% ipython --no-banner

In [1]: import numpy as np

In [2]: np.set_printoptions(suppress=True, linewidth=140)

In [3]: rnd = lambda a: np.round(a, 2) + 0

In [4]: Y = np.array([[0, 0], [1, 1]])

In [5]: X = np.tile(Y, (2, 2))

In [6]: print(X)
[[0 0 0 0]
 [1 1 1 1]
 [0 0 0 0]
 [1 1 1 1]]

In [7]: r = np.linalg.matrix_rank(X)

In [8]: print(r)
1

In [9]: N = np.linalg.svd(X)[2][r:].T

In [10]: print(N.shape)
(4, 3)

In [11]: print(np.linalg.matrix_rank(X.T @ X), np.linalg.matrix_rank(X @ X.T))
1 1

In [12]: print(np.linalg.cond(X) > 100)
True

In [13]: print(np.linalg.matrix_rank(X, rtol=0.1))
1

In [14]: print(np.argsort(-np.linalg.norm(X, axis=0).round(6), kind="stable")[:3])
[0 1 2]

In [15]: print([round(float(x), 2) for x in np.linalg.svd(X, compute_uv=False)[:3]])
[2.83, 0.0, 0.0]

In [16]: print(np.linalg.matrix_power(X, 3))
[[0 0 0 0]
 [4 4 4 4]
 [0 0 0 0]
 [4 4 4 4]]

In [17]: print((X - X.T) / 2)
[[ 0.  -0.5  0.  -0.5]
 [ 0.5  0.   0.5  0. ]
 [ 0.  -0.5  0.  -0.5]
 [ 0.5  0.   0.5  0. ]]

In [18]: print(rnd(np.linalg.det(X)))
0.0

In [19]: print(rnd(np.linalg.eigvals(X).sum().real))
2.0

In [20]: print(np.kron(np.eye(2, dtype=int), X))
[[0 0 0 0 0 0 0 0]
 [1 1 1 1 0 0 0 0]
 [0 0 0 0 0 0 0 0]
 [1 1 1 1 0 0 0 0]
 [0 0 0 0 0 0 0 0]
 [0 0 0 0 1 1 1 1]
 [0 0 0 0 0 0 0 0]
 [0 0 0 0 1 1 1 1]]

In [21]: print(np.poly(X))
[ 1. -2.  0.  0.  0.]

In [22]: print(rnd(np.linalg.det(X[::-1])))
0.0

In [23]: print(rnd(np.linalg.det(X.T)))
0.0

In [24]: m1 = np.load("arr.npy")

In [25]: print(m1)
[[ 0.84  0.28  0.84  0.   -0.16  0.2 ]
 [ 1.89  0.63  1.89  0.   -0.36  0.45]
 [ 1.05  0.35  1.05  0.   -0.2   0.25]]

In [26]: left, s, Vt = np.linalg.svd(X)

In [27]: print(np.argmax(s[:-1] / (s[1:] + 1e-6)) + 1)
1

In [28]: print(rnd(s))
[2.83 0.   0.   0.  ]

In [29]: Y = left[:, :1] @ np.diag(s[:1]) @ Vt[:1]

In [30]: print(rnd(Y))
[[0. 0. 0. 0.]
 [1. 1. 1. 1.]
 [0. 0. 0. 0.]
 [1. 1. 1. 1.]]

In [31]: print(np.linalg.matrix_rank(X, rtol=0.05))
1

In [32]: left, s, Vt = np.linalg.svd(m1)

In [33]: evecs = Vt[:(s > 1e-8).sum()]

In [34]: rng = np.random.default_rng(260)

In [35]: x0 = m1[0] + 5 * m1[1] + rng.integers(2) * np.eye(6)[3]

In [36]: print(rnd(x0))
[10.29  3.43 10.29  1.   -1.96  2.45]

In [37]: print(rnd(np.linalg.norm(x0 - evecs.T @ evecs @ x0)))
1.0

In [38]: print(np.linalg.matrix_rank(np.vstack([m1, x0])))
2

In [39]: print(rnd(evecs.T @ evecs))
[[ 0.45  0.15  0.45  0.   -0.09  0.11]
 [ 0.15  0.05  0.15  0.   -0.03  0.04]
 [ 0.45  0.15  0.45  0.   -0.09  0.11]
 [ 0.    0.    0.    0.    0.    0.  ]
 [-0.09 -0.03 -0.09  0.    0.02 -0.02]
 [ 0.11  0.04  0.11  0.   -0.02  0.03]]

In [40]: left, s, Vt = np.linalg.svd(m1)

In [41]: print(np.argmax(s[:-1] / (s[1:] + 1e-6)) + 1)
1

In [42]: Y = left[:, :1] @ np.diag(s[:1]) @ Vt[:1]

In [43]: print(rnd(np.linalg.norm(m1 - Y) / np.linalg.norm(m1)))
0.0

In [44]: print(np.linalg.matrix_rank(m1, rtol=0.05))
1

In [45]: print(np.linalg.matrix_rank(Y))
1
